In [1]: import numpy as np

In [2]: np.set_printoptions(precision=1, suppress=True, linewidth=120, legacy="1.25")

In [3]: def rd(a):
   ...:     return np.round(a, 1) + 0
   ...: 

In [4]: M = np.loadtxt("case15.csv", delimiter=",")

In [5]: rd(M)
Out[5]: 
array([[ 1.3,  0.4, -0.8],
       [ 0.6, -1.2,  1. ],
       [ 0.1, -1.6,  1.6],
       [ 2.1, -0.5, -0.2]])

In [6]: np.abs(np.diag(np.linalg.qr(M)[1])) > 1e-9
Out[6]: array([ True,  True, False])

In [7]: rd(M @ np.linalg.pinv(M) @ M)
Out[7]: 
array([[ 1.3,  0.4, -0.8],
       [ 0.6, -1.2,  1. ],
       [ 0.1, -1.6,  1.6],
       [ 2.1, -0.5, -0.2]])

In [8]: np.linalg.lstsq(M[:-1].T, M[-1])[2]
Out[8]: 2

In [9]: rd(np.linalg.norm(M, 2) / np.linalg.norm(M))
Out[9]: 0.8

In [10]: [round(float(x), 1) for x in np.linalg.svd(M, compute_uv=False)[:3]]
Out[10]: [2.9, 2.6, 0.0]

In [11]: Uu, sv, VT = np.linalg.svd(M)

In [12]: evecs = VT[:(sv > 1e-8).sum()]

In [13]: rng = np.random.default_rng(619)

In [14]: x0 = M[2] + -1 * M[0] + rng.integers(2) * np.eye(3)[2]

In [15]: rd(x0)
Out[15]: array([-1.2, -1.9,  2.5])

In [16]: rd(evecs.T @ evecs)
Out[16]: 
array([[ 0.9, -0.2, -0.2],
       [-0.2,  0.5, -0.5],
       [-0.2, -0.5,  0.6]])

In [17]: np.linalg.matrix_rank(np.vstack([M, x0]))
Out[17]: 2

In [18]: rd(np.diag(evecs.T @ evecs))
Out[18]: array([0.9, 0.5, 0.6])

In [19]: basis = np.array([[1, 2, 0], [0, 4, 1]])

In [20]: E = rng.normal(size=(26, 2)) @ basis + np.array([1, 1, 0])

In [21]: rd(E)
Out[21]: 
array([[-0.8,  4.5,  1.8],
       [ 1.6,  2. , -0.1],
       [ 1.5, 10.8,  2.2],
       [ 0.6, -4.8, -1.2],
       [ 2.1,  3.5,  0.1],
       [ 2.8,  4. , -0.1],
       [ 2. ,  5.6,  0.6],
       [ 0.8,  1.8,  0.3],
       [ 1.6, -0.4, -0.6],
       [ 0.1, -1. , -0.1],
       [ 0.5,  5. ,  1.3],
       [ 1.4,  9.1,  1.8],
       [ 1.5, -3.3, -1.3],
       [ 0.7, -2.2, -0.6],
       [-0.2,  0.8,  0.6],
       [-0.7, -2.9, -0.1],
       [ 1.7, -3.1, -1.4],
       [ 1.6,  1. , -0.3],
       [ 1.1,  3.7,  0.6],
       [ 0.4,  0.5,  0.2],
       [-0.8, -4.6, -0.5],
       [ 0.2, -5.7, -1.3],
       [-0.2,  0.5,  0.4],
       [ 2.7,  1.8, -0.6],
       [ 0. ,  2.3,  0.8],
       [ 0.8, -3.8, -1.1]])

In [22]: B = np.array([[2, -2, -2], [2, 3, 3], [2, -1, 0]])

In [23]: rd(np.einsum("ij->j", E))
Out[23]: array([22.8, 25.2,  1.4])

In [24]: x0 = np.array([1, 0, 2])

In [25]: target = E @ x0

In [26]: rd(np.linalg.solve(E.T @ E, E.T @ target))
Out[26]: array([1., 0., 2.])

In [27]: rd(np.linalg.pinv(E) @ E)
Out[27]: 
array([[1., 0., 0.],
       [0., 1., 0.],
       [0., 0., 1.]])

In [28]: rd(target)
Out[28]: 
array([ 2.8,  1.5,  5.9, -1.9,  2.3,  2.5,  3.3,  1.4,  0.3,  0. ,  3. ,  5. , -1.1, -0.6,  0.9, -0.9, -1.1,  1. ,
        2.4,  0.8, -1.8, -2.4,  0.7,  1.4,  1.6, -1.4])

In [29]: rd(np.linalg.lstsq(E, target)[0])
Out[29]: array([1., 0., 2.])

In [30]: target = target + 0.3 * rng.normal(size=26)

In [31]: rd(target)
Out[31]: 
array([ 2.7,  1.4,  6. , -1.9,  2.2,  2.4,  2.9,  1.4,  0.4,  0.4,  2.9,  5.2, -0.8, -1.2,  0.8, -0.8, -1.6,  0.6,
        2.4,  0.4, -2.2, -1.9,  1. ,  1.3,  1.7, -1.2])

In [32]: coef, *_ = np.linalg.lstsq(E, target)

In [33]: coef.round()
Out[33]: array([ 1., -0.,  2.])

In [34]: rd(E.T @ (target - E @ coef))
Out[34]: array([0., 0., 0.])

In [35]: [round(float(np.linalg.norm(np.linalg.solve(E.T @ E + lam * np.eye(3), E.T @ target))), 2) for lam in (0, 1, 10, 100)]
Out[35]: [2.22, 1.07, 0.54, 0.43]

In [36]: rd(coef)
Out[36]: array([1., 0., 2.])

In [37]: J = np.load("run11.npy")

In [38]: J
Out[38]: 
array([[ 1, -2,  4],
       [ 1, -1,  1],
       [ 1,  0,  0],
       [ 1,  1,  1]])

In [39]: B = np.c_[J[:, :1] @ np.array([[3]]), np.array([2, 0, 1, 0])]

In [40]: B
Out[40]: 
array([[3, 2],
       [3, 0],
       [3, 1],
       [3, 0]])

In [41]: rd(np.linalg.norm(B - J @ np.linalg.lstsq(J, B)[0], axis=0))
Out[41]: array([0. , 1.1])

In [42]: rd(np.linalg.lstsq(J, B[:, 0])[0])
Out[42]: array([3., 0., 0.])
